$ python -q
>>> import numpy as np
>>> np.set_printoptions(suppress=True, linewidth=140)
>>> mat = np.load("m.npy")
>>> mat
array([[ 0.,  0.,  0.,  0.,  0.,  1.,  3.,  3.],
       [ 0.,  0.,  0.,  0.,  0., -3., -2.,  3.],
       [ 0.,  0.,  0.,  0.,  0.,  3., -3.,  1.],
       [ 0.,  0.,  0.,  0.,  0., -3.,  3., -2.],
       [ 0.,  0.,  0.,  0.,  0.,  2.,  2., -3.],
       [ 1., -3.,  3., -3.,  2.,  0.,  0.,  0.],
       [ 3., -2., -3.,  3.,  2.,  0.,  0.,  0.],
       [ 3.,  3.,  1., -2., -3.,  0.,  0.,  0.]])
>>> np.unique(mat.round(6), axis=0).shape
(8, 8)
>>> np.linalg.lstsq(mat[:-1].T, mat[-1])[2]
np.int32(5)
>>> np.linalg.matrix_rank(mat, rtol=0.1)
np.int64(6)
>>> rng = np.random.default_rng(2844)
>>> lab = rng.permutation(8)
>>> lab
array([2, 6, 5, 0, 7, 1, 4, 3])
>>> other = mat[lab][:, lab]
>>> print(np.diag(other))
[0. 0. 0. 0. 0. 0. 0. 0.]
>>> round(float(np.linalg.det(other)), 1), round(np.linalg.det(mat[lab]), 1)
(0.0, np.float64(0.0))
>>> print(np.round(np.sort(np.abs(np.linalg.eigvals(other))), 1) + 0)
[0.  0.  4.4 4.4 5.8 5.8 6.8 6.8]
>>> np.allclose(other, mat)
False
>>> x = np.array([1, 2, 1, 3, 6, 2, 2, 3])
>>> mat @ np.ones(8)
array([ 7., -2.,  1., -2.,  1.,  0.,  3.,  2.])
>>> mat * x
array([[  0.,   0.,   0.,   0.,   0.,   2.,   6.,   9.],
       [  0.,   0.,   0.,   0.,   0.,  -6.,  -4.,   9.],
       [  0.,   0.,   0.,   0.,   0.,   6.,  -6.,   3.],
       [  0.,   0.,   0.,   0.,   0.,  -6.,   6.,  -6.],
       [  0.,   0.,   0.,   0.,   0.,   4.,   4.,  -9.],
       [  1.,  -6.,   3.,  -9.,  12.,   0.,   0.,   0.],
       [  3.,  -4.,  -3.,   9.,  12.,   0.,   0.,   0.],
       [  3.,   6.,   1.,  -6., -18.,   0.,   0.,   0.]])
>>> (mat @ x).argmax()
np.int64(0)
>>> np.linalg.norm(mat @ x) <= np.linalg.norm(mat, 2) * np.linalg.norm(x) + 1e-9
np.True_
>>> (mat * x).sum(axis=1)
array([ 17.,  -1.,   3.,  -6.,  -1.,   1.,  17., -14.])
>>> other = np.array([[2], [0]])
>>> C = np.array([[2, 0, 1, 2]])
>>> feats = other @ C
>>> feats
array([[4, 0, 2, 4],
       [0, 0, 0, 0]])
>>> rk = np.linalg.matrix_rank(feats)
>>> rk
np.int64(1)
>>> ns = np.linalg.svd(feats)[2][rk:].T
>>> np.linalg.matrix_rank(feats.T @ feats), np.linalg.matrix_rank(feats @ feats.T)
(np.int64(1), np.int64(1))
>>> [int(np.linalg.matrix_rank(feats[:i])) for i in range(1, len(feats) + 1)]
[1, 1]
>>> [int(np.linalg.matrix_rank(np.delete(feats, i, axis=0))) for i in range(2)]
[0, 1]
>>> np.round(ns @ ns.T, 1)
array([[ 0.6,  0. , -0.2, -0.4],
       [ 0. ,  1. ,  0. ,  0. ],
       [-0.2,  0. ,  0.9, -0.2],
       [-0.4,  0. , -0.2,  0.6]])
>>> ns.shape
(4, 3)
>>> np.linalg.cond(feats) > 100
np.True_
>>> other = feats + rng.integers(-2, 3, (2, 1)) @ rng.integers(-2, 3, (1, 4))
>>> other
array([[ 4,  0,  2,  4],
       [-2,  0,  4, -2]])
>>> other - feats
array([[ 0,  0,  0,  0],
       [-2,  0,  4, -2]])
>>> np.linalg.matrix_rank(other - feats, tol=1e-8)
np.int64(1)
>>> np.round(np.linalg.svd(other - feats, compute_uv=False), 1)
array([4.9, 0. ])
>>> K = np.eye(5, dtype=int)[rng.permutation(5)]
>>> K
array([[0, 0, 0, 0, 1],
       [1, 0, 0, 0, 0],
       [0, 0, 1, 0, 0],
       [0, 0, 0, 1, 0],
       [0, 1, 0, 0, 0]])
>>> np.round(np.sort(np.abs(np.linalg.eigvals(K)))[::-1], 1)
array([1., 1., 1., 1., 1.])
>>> print(K @ np.ones(5))
[1. 1. 1. 1. 1.]
>>> K.sum(axis=1)
array([1, 1, 1, 1, 1])
>>> p = np.eye(5)[0]
>>> for _ in range(5):
...     p = p @ K
...     print(p.round(1))
... 
[0. 0. 0. 0. 1.]
[0. 1. 0. 0. 0.]
[1. 0. 0. 0. 0.]
[0. 0. 0. 0. 1.]
[0. 1. 0. 0. 0.]
>>> M = np.loadtxt("w.csv", delimiter=",")
>>> M.round(1) + 0
array([[ 0.9,  0.3, -0.1, -0.1],
       [ 0.3,  0.3, -0.1,  0.4],
       [-0.1, -0.1,  0. , -0.1],
       [-0.1,  0.4, -0.1,  0.8]])
>>> round(float(np.linalg.det(M[::-1])), 1)
-0.0
>>> print(round(float(np.linalg.det(2 * M)), 1), round(float(np.linalg.det(M)), 1))
-0.0 -0.0
>>> np.einsum("ij,ji->", M, M)
np.float64(2.0)
>>> np.round(np.kron(np.eye(2, dtype=int), M), 1) + 0
array([[ 0.9,  0.3, -0.1, -0.1,  0. ,  0. ,  0. ,  0. ],
       [ 0.3,  0.3, -0.1,  0.4,  0. ,  0. ,  0. ,  0. ],
       [-0.1, -0.1,  0. , -0.1,  0. ,  0. ,  0. ,  0. ],
       [-0.1,  0.4, -0.1,  0.8,  0. ,  0. ,  0. ,  0. ],
       [ 0. ,  0. ,  0. ,  0. ,  0.9,  0.3, -0.1, -0.1],
       [ 0. ,  0. ,  0. ,  0. ,  0.3,  0.3, -0.1,  0.4],
       [ 0. ,  0. ,  0. ,  0. , -0.1, -0.1,  0. , -0.1],
       [ 0. ,  0. ,  0. ,  0. , -0.1,  0.4, -0.1,  0.8]])
>>> C2 = M.T @ M
>>> (M @ M.T).shape
(4, 4)
>>> print(np.round(np.linalg.svd(M, compute_uv=False) ** 2, 1) + 0)
[1. 1. 0. 0.]
>>> print(np.allclose(C2, C2.T))
True
>>> print(np.trace(C2), (M ** 2).sum())
2.0 2.0
>>> evals, evecs = np.linalg.eigh(M)
>>> x = np.array([5, -8, 4, 6])
>>> np.round(evecs * np.abs(evals) @ evecs.T, 1) + 0
array([[ 0.9,  0.3, -0.1, -0.1],
       [ 0.3,  0.3, -0.1,  0.4],
       [-0.1, -0.1,  0. , -0.1],
       [-0.1,  0.4, -0.1,  0.8]])
>>> u = np.array([5, 4, 5, 2]) + 0.5
>>> data = np.outer(u, u) / (u @ u)
>>> data.round(1)
array([[0.3, 0.3, 0.3, 0.2],
       [0.3, 0.2, 0.3, 0.1],
       [0.3, 0.3, 0.3, 0.2],
       [0.2, 0.1, 0.2, 0.1]])
>>> lab = rng.permutation(4)
>>> lab
array([3, 2, 1, 0])
>>> other = data[lab][:, lab]
>>> np.round(np.diag(other), 1)
array([0.1, 0.3, 0.2, 0.3])
>>> np.allclose(other, data)
False
>>> left, s, VT = np.linalg.svd(data)
>>> evecs = VT[:(s > 1e-8).sum()]
>>> x = data[3] + 5 * data[1] + rng.integers(2) * np.eye(4)[2]
>>> x.round(1)
array([1.6, 1.3, 1.6, 0.7])
>>> print(round(np.linalg.norm(x - evecs.T @ evecs @ x), 1))
0.0
>>> W = np.array([[6, 4, 7, 6], [5, -4, 4, 0], [9, 8, 4, -9], [-4, 4, 8, 0]])
>>> coef = np.array([-3, -1, 3, -1])
>>> act = np.maximum(data @ W + coef, 0)
>>> print(np.round((act > 0).mean(axis=0), 1))
[0.8 1.  1.  0. ]
>>> C = np.array([[0, -3, 1], [0, -3, -1], [1, 3, -3], [-1, -2, -2]])
>>> np.round(act @ C, 1)
array([[  9.2,  10.7, -27.3],
       [  8.1,  12.5, -24.4],
       [  9.2,  10.7, -27.3],
       [  5.8,  15.5, -18.2]])
>>> E = np.array([[0, 0, 1, 0], [2, 1, 0, 3], [3, 0, 3, 2], [2, 0, 0, 0]])
>>> E[-1] = E[0] + -2 * E[1]
>>> E
array([[ 0,  0,  1,  0],
       [ 2,  1,  0,  3],
       [ 3,  0,  3,  2],
       [-4, -2,  1, -6]])
>>> other = E / np.sqrt((E ** 2).mean(axis=1, keepdims=True))
>>> np.linalg.matrix_rank(other) == np.linalg.matrix_rank(E)
np.True_
